% ipython --no-banner

In [1]: import numpy as np

In [2]: from numpy import linalg as LA

In [3]: np.set_printoptions(precision=1, suppress=True, linewidth=100, legacy="1.25")

In [4]: def rnd(a):
   ...:     return np.round(a, 1) + 0
   ...: 

In [5]: arr = np.load("out3.npy")

In [6]: arr
Out[6]: 
array([[ 2,  1, -1],
       [ 1, -2, -3],
       [-1, -3, -2]])

In [7]: # symmetric, so the eigenvalues are real

In [8]: rng = np.random.default_rng(3854)

In [9]: z = rng.permutation(3)

In [10]: z
Out[10]: array([0, 2, 1])

In [11]: other = arr[z][:, z]

In [12]: np.diag(other)
Out[12]: array([ 2, -2, -2])

In [13]: rnd(LA.det(other)), rnd(LA.det(arr[z]))
Out[13]: (0.0, 0.0)

In [14]: rnd(np.sort(np.abs(LA.eigvals(other))))
Out[14]: array([0., 3., 5.])

In [15]: K = (rng.random((4, 4)) < 0.3) + np.eye(4)

In [16]: K /= K.sum(axis=1, keepdims=True)

In [17]: K
Out[17]: 
array([[0.5, 0. , 0. , 0.5],
       [0. , 1. , 0. , 0. ],
       [0. , 0. , 0.5, 0.5],
       [0. , 0. , 0. , 1. ]])

In [18]: # row-stochastic, so 1 is an eigenvalue

In [19]: rnd(LA.det(K))
Out[19]: 0.2

In [20]: (K != 0).astype(int)
Out[20]: 
array([[1, 0, 0, 1],
       [0, 1, 0, 0],
       [0, 0, 1, 1],
       [0, 0, 0, 1]])

In [21]: (LA.matrix_power((K != 0) + (K.T != 0) + np.eye(4), 4) > 0).astype(int)
Out[21]: 
array([[1, 0, 1, 1],
       [0, 1, 0, 0],
       [1, 0, 1, 1],
       [1, 0, 1, 1]])

In [22]: f = np.array([-1, 3, 2]) + 0.5

In [23]: X = np.outer(f, f) / (f @ f)

In [24]: rnd(X)
Out[24]: 
array([[ 0. , -0.1, -0.1],
       [-0.1,  0.7,  0.5],
       [-0.1,  0.5,  0.3]])

In [25]: Uu, sig, VT = LA.svd(X)

In [26]: vecs = VT[:(sig > 1e-8).sum()]

In [27]: x0 = X[0] + -2 * X[2] + rng.integers(2) * np.eye(3)[1]

In [28]: rnd(x0)
Out[28]: array([ 0.1, -1. , -0.7])

In [29]: np.allclose(vecs.T @ vecs @ x0, x0)
Out[29]: True

In [30]: rnd(LA.norm(x0 - vecs.T @ vecs @ x0))
Out[30]: 0.0

In [31]: np.unique(X.round(6), axis=0).shape
Out[31]: (3, 3)

In [32]: rnd(np.trace(LA.pinv(X) @ X))
Out[32]: 1.0

In [33]: LA.lstsq(X[:-1].T, X[-1])[2]
Out[33]: 1

In [34]: evals, vecs = LA.eigh(X)

In [35]: rnd(LA.eigvalsh(X @ X))
Out[35]: array([0., 0., 1.])

In [36]: rnd(np.abs(vecs[:, -1]))
Out[36]: array([0.1, 0.8, 0.6])

In [37]: (evals > 1e-8).sum(), (evals < -1e-8).sum()
Out[37]: (1, 0)

In [38]: rnd(LA.eigvalsh(X + -2 * np.eye(3)))
Out[38]: array([-2., -2., -1.])

In [39]: np.abs(vecs[:, -1]).round(6).argmax()
Out[39]: 1

In [40]: other = np.array([[-7, -4, -1], [-1, 6, -9], [5, 6, -6]])

In [41]: rnd(np.einsum("ij->j", X))
Out[41]: array([-0.1,  1. ,  0.7])

In [42]: LA.matrix_rank(X @ other)
Out[42]: 1

In [43]: rnd(np.einsum("ij,ij->i", X, X))
Out[43]: array([0. , 0.7, 0.3])

In [44]: data = np.load("test4.npy")

In [45]: data
Out[45]: 
array([[ 0, -5],
       [ 5,  0]])

In [46]: other = np.array([[3, 2, 0], [1, 3, -1]])

In [47]: W2 = np.kron(other, data)

In [48]: rnd(LA.norm(W2, 2)), rnd(LA.norm(other, 2) * LA.norm(data, 2))
Out[48]: (22.9, 22.9)

In [49]: W2
Out[49]: 
array([[  0, -15,   0, -10,   0,   0],
       [ 15,   0,  10,   0,   0,   0],
       [  0,  -5,   0, -15,   0,   5],
       [  5,   0,  15,   0,  -5,   0]])

In [50]: x0 = np.array([-5, -4, 5, 0, 0, 1])

In [51]: W2 @ np.ones(6)
Out[51]: array([-25.,  25., -15.,  15.])

In [52]: W2 * x0
Out[52]: 
array([[  0,  60,   0,   0,   0,   0],
       [-75,   0,  50,   0,   0,   0],
       [  0,  20,   0,   0,   0,   5],
       [-25,   0,  75,   0,   0,   0]])

In [53]: LA.norm(W2 @ x0) <= LA.norm(W2, 2) * LA.norm(x0) + 1e-9
Out[53]: True

In [54]: (W2 * x0).sum(axis=1)
Out[54]: array([ 60, -25,  25,  50])

In [55]: z = rng.permutation(2)

In [56]: z
Out[56]: array([0, 1])

In [57]: other = data[z][:, z]

In [58]: np.trace(other)
Out[58]: 0

In [59]: q, Rm = LA.qr(data)

In [60]: np.allclose(Rm.T @ Rm, data.T @ data)
Out[60]: True

In [61]: q.T @ q
Out[61]: 
array([[1., 0.],
       [0., 1.]])

In [62]: q.shape, Rm.shape
Out[62]: ((2, 2), (2, 2))

In [63]: q
Out[63]: 
array([[ 0., -1.],
       [-1.,  0.]])

In [64]: np.abs(np.diag(Rm))
Out[64]: array([5., 5.])

In [65]: q @ Rm
Out[65]: 
array([[ 0., -5.],
       [ 5.,  0.]])

In [66]: th = np.radians(60)

In [67]: Rm = np.eye(2)

In [68]: Rm[1, 1] = Rm[0, 0] = np.cos(th)

In [69]: Rm[1, 0], Rm[0, 1] = -np.sin(th), np.sin(th)

In [70]: rnd(Rm)
Out[70]: 
array([[ 0.5,  0.9],
       [-0.9,  0.5]])

In [71]: other = data @ Rm.T

In [72]: np.allclose(data @ data.T, other @ other.T)
Out[72]: True

In [73]: rnd(other)
Out[73]: 
array([[-4.3, -2.5],
       [ 2.5, -4.3]])

In [74]: feats = np.load("run4.npy")

In [75]: feats
Out[75]: 
array([[5., 1., 1.],
       [1., 5., 1.],
       [1., 1., 5.]])

In [76]: z = rng.permutation(3)

In [77]: z
Out[77]: array([0, 2, 1])

In [78]: other = feats[z][:, z]

In [79]: rnd(np.sort(np.abs(LA.eigvals(other))))
Out[79]: array([4., 4., 7.])

In [80]: rnd(LA.det(other)), rnd(LA.det(feats[z]))
Out[80]: (112.0, -112.0)

In [81]: other
Out[81]: 
array([[5., 1., 1.],
       [1., 5., 1.],
       [1., 1., 5.]])

In [82]: np.diag(other)
Out[82]: array([5., 5., 5.])

In [83]: W0 = np.load("w.npy")

In [84]: W0
Out[84]: 
array([[-3.,  1.,  0.,  0.],
       [ 0., -3.,  1.,  0.],
       [ 0.,  0., -3.,  1.],
       [ 0.,  0.,  0., -3.]])

In [85]: evals, vecs = LA.eigh(arr)

In [86]: rnd(LA.eigvalsh(arr + -3 * np.eye(3)))
Out[86]: array([-8., -3.,  0.])

In [87]: rnd(evals)
Out[87]: array([-5.,  0.,  3.])

In [88]: rnd(vecs @ np.diag(evals) @ vecs.T)
Out[88]: 
array([[ 2.,  1., -1.],
       [ 1., -2., -3.],
       [-1., -3., -2.]])

In [89]: rnd(LA.eigvalsh(arr @ arr))
Out[89]: array([ 0.,  9., 25.])

In [90]: rnd(vecs.T @ arr @ vecs)
Out[90]: 
array([[-5.,  0.,  0.],
       [ 0.,  0.,  0.],
       [ 0.,  0.,  3.]])

In [91]: (evals > 1e-8).sum(), (evals < -1e-8).sum()
Out[91]: (1, 1)

In [92]: rnd(LA.svd(arr, compute_uv=False))
Out[92]: array([5., 3., 0.])

In [93]: evals, vecs = LA.eig(W0)

In [94]: W0 @ vecs[:, 0] - evals[0] * vecs[:, 0]
Out[94]: array([0., 0., 0., 0.])

In [95]: np.prod(evals)
Out[95]: 81.0
